In [1]: import numpy as np

In [2]: np.set_printoptions(precision=2, suppress=True, linewidth=100, legacy="1.25")

In [3]: other = np.array([[8]])

In [4]: W2 = np.array([[3, 3], [-4, -3]])

In [5]: A = np.block([[other, np.zeros((1, 2))], [np.zeros((2, 1)), W2]])

In [6]: A
Out[6]: 
array([[ 8.,  0.,  0.],
       [ 0.,  3.,  3.],
       [ 0., -4., -3.]])

In [7]: other = np.array([[3, 3, 3], [3, -1, 1], [2, -1, -1]])

In [8]: other.T @ A.T
Out[8]: 
array([[ 24.,  15., -18.],
       [ 24.,  -6.,   7.],
       [ 24.,   0.,  -1.]])

In [9]: np.einsum("ik,kj->ij", A, other)
Out[9]: 
array([[ 24.,  24.,  24.],
       [ 15.,  -6.,   0.],
       [-18.,   7.,  -1.]])

In [10]: A @ other
Out[10]: 
array([[ 24.,  24.,  24.],
       [ 15.,  -6.,   0.],
       [-18.,   7.,  -1.]])

In [11]: x0 = np.array([5, -2, 0])

In [12]: rhs = A @ x0

In [13]: rhs
Out[13]: array([40., -6.,  8.])

In [14]: np.linalg.solve(A, 4 * rhs)
Out[14]: array([20., -8.,  0.])

In [15]: np.linalg.solve(A, rhs)
Out[15]: array([ 5., -2.,  0.])

In [16]: np.linalg.solve(A, A[:, 1])
Out[16]: array([0., 1., 0.])

In [17]: np.linalg.solve(A.T, A[0])
Out[17]: array([1., 0., 0.])

In [18]: rng = np.random.default_rng(669)

In [19]: labels = rng.permutation(3)

In [20]: other = A[:, labels] * rng.choice([-1, 1], 3)

In [21]: other
Out[21]: 
array([[-0., -0., -8.],
       [-3., -3., -0.],
       [ 4.,  3., -0.]])

In [22]: U, _, Vt = np.linalg.svd(A.T @ other)

In [23]: np.round(U @ Vt, 2) + 0
Out[23]: 
array([[ 0.,  0., -1.],
       [-1.,  0.,  0.],
       [ 0., -1.,  0.]])

In [24]: W0 = 4 * np.eye(5) + np.ones((5, 5))

In [25]: W0
Out[25]: 
array([[5., 1., 1., 1., 1.],
       [1., 5., 1., 1., 1.],
       [1., 1., 5., 1., 1.],
       [1., 1., 1., 5., 1.],
       [1., 1., 1., 1., 5.]])

In [26]: blk = np.stack([W0, 2 * W0, W0[::-1]])

In [27]: blk.sum(axis=0)
Out[27]: 
array([[16.,  4.,  4.,  4.,  8.],
       [ 4., 16.,  4.,  8.,  4.],
       [ 4.,  4., 20.,  4.,  4.],
       [ 4.,  8.,  4., 16.,  4.],
       [ 8.,  4.,  4.,  4., 16.]])

In [28]: (blk @ W0.T).shape
Out[28]: (3, 5, 5)

In [29]: np.linalg.matrix_rank(blk.reshape(3, -1))
Out[29]: 2

In [30]: blk.shape
Out[30]: (3, 5, 5)
